>>> import numpy as np
>>> from numpy import linalg as LA
>>> np.set_printoptions(suppress=True, linewidth=200)
>>> J = np.load("a.npy")
>>> J.round(3)
array([[ 0.633, -0.774],
       [-0.774, -0.633]])
>>> # symmetric
>>> [round(float(LA.det(J[:i, :i])), 2) + 0 for i in range(1, 3)]
[0.63, -1.0]
>>> round(float(LA.eigvalsh(J).min()), 3)
-1.0
>>> np.round(np.sort(np.abs(LA.eigvals(J))), 3)
array([1., 1.])
>>> np.round(LA.matrix_power(J, 2), 3) + 0
array([[1., 0.],
       [0., 1.]])
>>> (J - J.T) / 2
array([[0., 0.],
       [0., 0.]])
>>> np.round(np.abs(LA.eigvals(J)).max(), 3)
np.float64(1.0)
>>> np.trace(J)
np.float64(0.0)
>>> np.round(J @ J, 3) + 0
array([[1., 0.],
       [0., 1.]])
>>> round(LA.det(J), 3)
np.float64(-1.0)
>>> vals, V = LA.eigh(J)
>>> vec = np.array([2, -2])
>>> np.round(V * np.abs(vals) @ V.T, 3) + 0
array([[1., 0.],
       [0., 1.]])
>>> round(vec @ J @ vec, 3)
np.float64(6.19)
>>> np.round(np.abs(J).sum(axis=1).max(), 3), round(np.abs(vals).max(), 3)
(np.float64(1.407), np.float64(1.0))
>>> vals, V = LA.eigh(J)
>>> np.round(V.T @ J @ V, 3) + 0
array([[-1.,  0.],
       [ 0.,  1.]])
>>> vals.round(3)
array([-1.,  1.])
>>> np.round(LA.eigvalsh(J @ J), 3)
array([1., 1.])
>>> np.round(V @ np.diag(vals) @ V.T, 3)
array([[ 0.633, -0.774],
       [-0.774, -0.633]])
>>> rng = np.random.default_rng(401738)
>>> F = np.array([[2, 1, 2, 3, 1, 2],
...     [2, 3, 1, 1, 0, 0],
...     [2, 1, 2, 3, 2, 1],
...     [2, 1, 2, 0, 3, 3],
...     [0, 0, 3, 3, 3, 2]]) * (rng.random((5, 6)) < 0.3)
>>> F
array([[0, 0, 0, 3, 1, 0],
       [0, 0, 1, 1, 0, 0],
       [0, 0, 0, 3, 0, 0],
       [0, 0, 0, 0, 0, 0],
       [0, 0, 3, 3, 3, 0]])
>>> B = LA.inv(J)
>>> B.round(3)
array([[ 0.633, -0.774],
       [-0.774, -0.633]])
>>> (np.abs(B) > 1e-9).astype(int)
array([[1, 1],
       [1, 1]])
>>> round(LA.slogdet(J)[0], 3)
np.float64(-1.0)
>>> np.round(LA.det(J) * B, 3)
array([[-0.633,  0.774],
       [ 0.774,  0.633]])
>>> B = np.array([[3, 3, 4], [1, 3, 4], [1, 0, 3], [4, 5, 1], [3, 1, 1], [0, 1, 3]])
>>> np.einsum("ik,kj->ji", F, B)
array([[15,  5, 12,  0, 24],
       [16,  5, 15,  0, 18],
       [ 4,  4,  3,  0, 15]])
>>> np.einsum("ik,kj->ij", F, B)
array([[15, 16,  4],
       [ 5,  5,  4],
       [12, 15,  3],
       [ 0,  0,  0],
       [24, 18, 15]])
>>> np.einsum("ij,ij->i", F, F)
array([10,  2,  9,  0, 27])
>>> np.einsum("ij->j", F)
array([ 0,  0,  4, 10,  4,  0])
>>> np.vstack([F, B.T]).shape
(8, 6)
>>> round(float(np.trace(LA.pinv(F) @ F)), 3)
3.0
>>> np.abs(np.diag(LA.qr(F)[1])) > 1e-9
array([False, False,  True,  True, False])
>>> np.allclose(F[:-1].T @ LA.lstsq(F[:-1].T, F[-1])[0], F[-1])
True
>>> U, sv, vt = LA.svd(F)
>>> sv.round(3) + 0
array([6.303, 2.724, 0.925, 0.   , 0.   ])
>>> B = U[:, :3] @ np.diag(sv[:3]) @ vt[:3]
>>> B.round(3) + 0
array([[0., 0., 0., 3., 1., 0.],
       [0., 0., 1., 1., 0., 0.],
       [0., 0., 0., 3., 0., 0.],
       [0., 0., 0., 0., 0., 0.],
       [0., 0., 3., 3., 3., 0.]])
>>> np.round(np.abs(F - B).max(), 3)
np.float64(0.0)
>>> np.argsort(-LA.norm(F, axis=0).round(6), kind="stable")[:3]
array([3, 2, 4])
>>> [round(float(x), 3) for x in LA.svd(F, compute_uv=False)[:3]]
[6.303, 2.724, 0.925]
>>> K = 0.5 ** np.abs(np.subtract.outer(np.arange(7), np.arange(7)))
>>> K.round(3)
array([[1.   , 0.5  , 0.25 , 0.125, 0.062, 0.031, 0.016],
       [0.5  , 1.   , 0.5  , 0.25 , 0.125, 0.062, 0.031],
       [0.25 , 0.5  , 1.   , 0.5  , 0.25 , 0.125, 0.062],
       [0.125, 0.25 , 0.5  , 1.   , 0.5  , 0.25 , 0.125],
       [0.062, 0.125, 0.25 , 0.5  , 1.   , 0.5  , 0.25 ],
       [0.031, 0.062, 0.125, 0.25 , 0.5  , 1.   , 0.5  ],
       [0.016, 0.031, 0.062, 0.125, 0.25 , 0.5  , 1.   ]])
>>> q, V = LA.qr(K[:, :4])[0], LA.qr(K[:, 4:])[0]
>>> sv = LA.svd(q.T @ V, compute_uv=False)
>>> sv.round(3) + 0
array([0.825, 0.073, 0.   ])
>>> cov = K.T @ K
>>> LA.matrix_rank(cov)
np.int64(7)
>>> np.round(LA.eigvalsh(cov)[::-1], 3)
array([6.218, 2.605, 1.   , 0.441, 0.237, 0.155, 0.121])
>>> np.round(np.diag(cov), 3)
array([1.333, 1.583, 1.645, 1.656, 1.645, 1.583, 1.333])
>>> round(np.trace(cov), 3), round(float((K ** 2).sum()), 3)
(np.float64(10.778), 10.778)
>>> np.count_nonzero(K)
np.int64(49)
>>> np.round(K.sum(axis=0), 3)
array([1.984, 2.469, 2.688, 2.75 , 2.688, 2.469, 1.984])
>>> round(float(LA.norm(K)), 3)
3.283
>>> np.round(K.mean(axis=0), 3)
array([0.283, 0.353, 0.384, 0.393, 0.384, 0.353, 0.283])
>>> np.round(LA.svd(K, compute_uv=False), 3)
array([2.494, 1.614, 1.   , 0.664, 0.487, 0.393, 0.347])
>>> np.round(np.diff(K, axis=0), 3)
array([[-0.5  ,  0.5  ,  0.25 ,  0.125,  0.062,  0.031,  0.016],
       [-0.25 , -0.5  ,  0.5  ,  0.25 ,  0.125,  0.062,  0.031],
       [-0.125, -0.25 , -0.5  ,  0.5  ,  0.25 ,  0.125,  0.062],
       [-0.062, -0.125, -0.25 , -0.5  ,  0.5  ,  0.25 ,  0.125],
       [-0.031, -0.062, -0.125, -0.25 , -0.5  ,  0.5  ,  0.25 ],
       [-0.016, -0.031, -0.062, -0.125, -0.25 , -0.5  ,  0.5  ]])
>>> E = np.loadtxt("m.csv", delimiter=",")
>>> E
array([[  1.376,  -3.749, -11.968],
       [ 16.968, -14.254,  15.222],
       [  0.194,  -9.969,   3.471],
       [ -2.445,   9.495,  -8.057],
       [-14.201, -12.651, -10.338],
       [  5.953,  -7.585,  -0.596],
       [-16.468, -12.935,   8.125],
       [ 12.162,   7.4  ,   6.306],
       [  0.362,  -1.324,   4.102],
       [ -4.652,  -6.545,  -6.716],
       [ 11.074,   5.986,   2.965],
       [  5.671,  15.598,   2.668],
       [  9.144, -13.224,  11.376],
       [ -0.981,  -8.9  ,   8.981],
       [  2.734,   4.333,  16.461],
       [ -4.875,  -6.372,   7.671],
       [  5.256,   0.382,  12.513],
       [  0.491,  12.033,  -3.26 ]])
>>> B = np.array([[4, 5], [4, 6], [0, 1]])
>>> np.vstack([E, B.T]).shape
(20, 3)
>>> X = np.array([[0, 1, 2, 1, 3, 3],
...     [1, 2, 3, 3, 3, 1],
...     [0, 3, 3, 1, 0, 0],
...     [3, 1, 2, 0, 0, 0],
...     [0, 1, 0, 0, 3, 1],
...     [3, 2, 2, 1, 2, 3]])
>>> X[5] = X[2]
>>> X
array([[0, 1, 2, 1, 3, 3],
       [1, 2, 3, 3, 3, 1],
       [0, 3, 3, 1, 0, 0],
       [3, 1, 2, 0, 0, 0],
       [0, 1, 0, 0, 3, 1],
       [0, 3, 3, 1, 0, 0]])
>>> LA.matrix_rank(X, rtol=0.1)
np.int64(5)
>>> round(LA.norm(X, 2) / LA.norm(X), 3)
np.float64(0.83)
>>> round(float(np.trace(LA.pinv(X) @ X)), 3)
5.0
>>> np.unique(X.round(6), axis=0).shape
(5, 6)
>>> np.allclose(X[:-1].T @ LA.lstsq(X[:-1].T, X[-1])[0], X[-1])
True
>>> B = X + rng.integers(-2, 3, (6, 5)) @ rng.integers(-2, 3, (5, 6))
>>> B
array([[10,  0,  3,  2,  7,  8],
       [ 2,  7,  5,  0, -2, -4],
       [ 4, -1,  1,  1, -3,  4],
       [ 4, -6, -2,  3,  1,  7],
       [ 1,  6,  7, -4,  1, -7],
       [-4, -4, -3,  7, -1,  6]])
>>> B - X
array([[10, -1,  1,  1,  4,  5],
       [ 1,  5,  2, -3, -5, -5],
       [ 4, -4, -2,  0, -3,  4],
       [ 1, -7, -4,  3,  1,  7],
       [ 1,  5,  7, -4, -2, -8],
       [-4, -7, -6,  6, -1,  6]])
>>> f = np.array([8, -9])
>>> B = J + np.outer(f, np.eye(2)[1])
>>> LA.matrix_rank(B - J)
np.int64(1)
>>> np.trace(X)
np.int64(8)
>>> np.round(np.sort(np.abs(LA.eigvals(X))), 3) + 0
array([0.   , 2.198, 2.198, 2.47 , 2.618, 8.162])
>>> assert X == X.T
Traceback (most recent call last):
  File "<python-input-85>", line 1, in <module>
    assert X == X.T
           ^^^^^^^^
ValueError: The truth value of an array with more than one element is ambiguous. Use a.any() or a.all()
>>> round(float(np.abs(LA.eigvals(X)).max()), 3)
8.162
>>> np.allclose(X, X.T)
False
>>> round(float(LA.det(X)), 3)
0.0
>>> np.allclose(X @ X.T, X.T @ X)
False
>>> M = np.loadtxt("arr.csv", delimiter=",")
>>> M
array([[-4., -2.,  1.,  1.,  2., -3.,  2.],
       [-3., -1.,  2.,  2.,  3., -2.,  3.],
       [-1.,  1.,  4.,  4.,  5.,  0.,  5.],
       [-4., -2.,  1.,  1.,  2., -3.,  2.],
       [-1.,  1.,  4.,  4.,  5.,  0.,  5.]])
>>> U, sv, vt = LA.svd(M)
>>> V = vt[:(sv > 1e-8).sum()]
>>> vec = M[0] + 5 * M[4] + rng.integers(2) * np.eye(7)[1]
>>> vec
array([-9.,  4., 21., 21., 27., -3., 27.])
>>> np.allclose(V.T @ V @ vec, vec)
False
